% ipython --no-banner

In [1]: import numpy as np

In [2]: from numpy import linalg as LA

In [3]: np.set_printoptions(precision=3, suppress=True, linewidth=200)

In [4]: K = np.load("test0.npy")

In [5]: K
Out[5]: 
array([[-6.635, -1.09 ,  5.09 ],
       [-1.476,  2.349,  1.651],
       [-5.829, -0.553,  4.553],
       [-2.77 ,  1.487,  2.513],
       [-5.783, -0.522,  4.522],
       [-1.019,  2.654,  1.346],
       [-1.987,  2.009,  1.991],
       [ 2.763,  5.175, -1.175],
       [ 0.354,  3.569,  0.431],
       [ 0.041,  3.361,  0.639],
       [-6.057, -0.705,  4.705],
       [-2.8  ,  1.467,  2.533],
       [-3.362,  1.092,  2.908],
       [-2.177,  1.882,  2.118],
       [-4.063,  0.624,  3.376],
       [-1.309,  2.46 ,  1.54 ],
       [-4.466,  0.356,  3.644],
       [-2.963,  1.358,  2.642],
       [-2.475,  1.684,  2.316],
       [-2.682,  1.546,  2.454]])

In [6]: U, sigma, Vt = LA.svd(K)

In [7]: V = Vt[:(sigma > 1e-8).sum()]

In [8]: rng = np.random.default_rng(415223)

In [9]: x0 = K[12] + -1 * K[17] + rng.integers(2) * np.eye(3)[2]

In [10]: x0
Out[10]: array([-0.399, -0.266,  0.266])

In [11]: V.T @ V
Out[11]: 
array([[ 0.619,  0.095, -0.476],
       [ 0.095,  0.976,  0.119],
       [-0.476,  0.119,  0.405]])

In [12]: LA.matrix_rank(np.vstack([K, x0]))
Out[12]: np.int64(2)

In [13]: round(float(LA.norm(K, 2)), 3)
Out[13]: 20.633

In [14]: round(LA.norm(K) ** 2 / LA.norm(K, 2) ** 2, 3)
Out[14]: np.float64(1.217)

In [15]: round(float(LA.norm(K[11] - K[3])), 3)
Out[15]: 0.042

In [16]: round(LA.norm(K[11], 1), 3), np.round(LA.norm(K[11], np.inf), 3)
Out[16]: (np.float64(6.8), np.float64(2.8))

In [17]: Ac = K - K.mean(axis=1)
Traceback (most recent call last):
  Cell In[17], line 1
    Ac = K - K.mean(axis=1)
ValueError: operands could not be broadcast together with shapes (20,3) (20,) 


In [18]: Ac = K - K.mean(axis=0)

In [19]: U, sigma, Vt = LA.svd(Ac, full_matrices=False)

In [20]: np.round(Ac.mean(axis=0), 3) + 0
Out[20]: array([0., 0., 0.])

In [21]: np.round(sigma ** 2 / (sigma ** 2).sum(), 3) + 0
Out[21]: array([1., 0., 0.])

In [22]: (np.sign(U[:, 0]) == np.sign(U[0, 0])).astype(int)
Out[22]: array([1, 0, 1, 1, 1, 0, 0, 0, 0, 0, 1, 1, 1, 0, 1, 0, 1, 1, 0, 0])

In [23]: LA.matrix_rank(Ac)
Out[23]: np.int64(1)

In [24]: (sigma ** 2).sum() ** 2 / (sigma ** 4).sum()
Out[24]: np.float64(1.0)
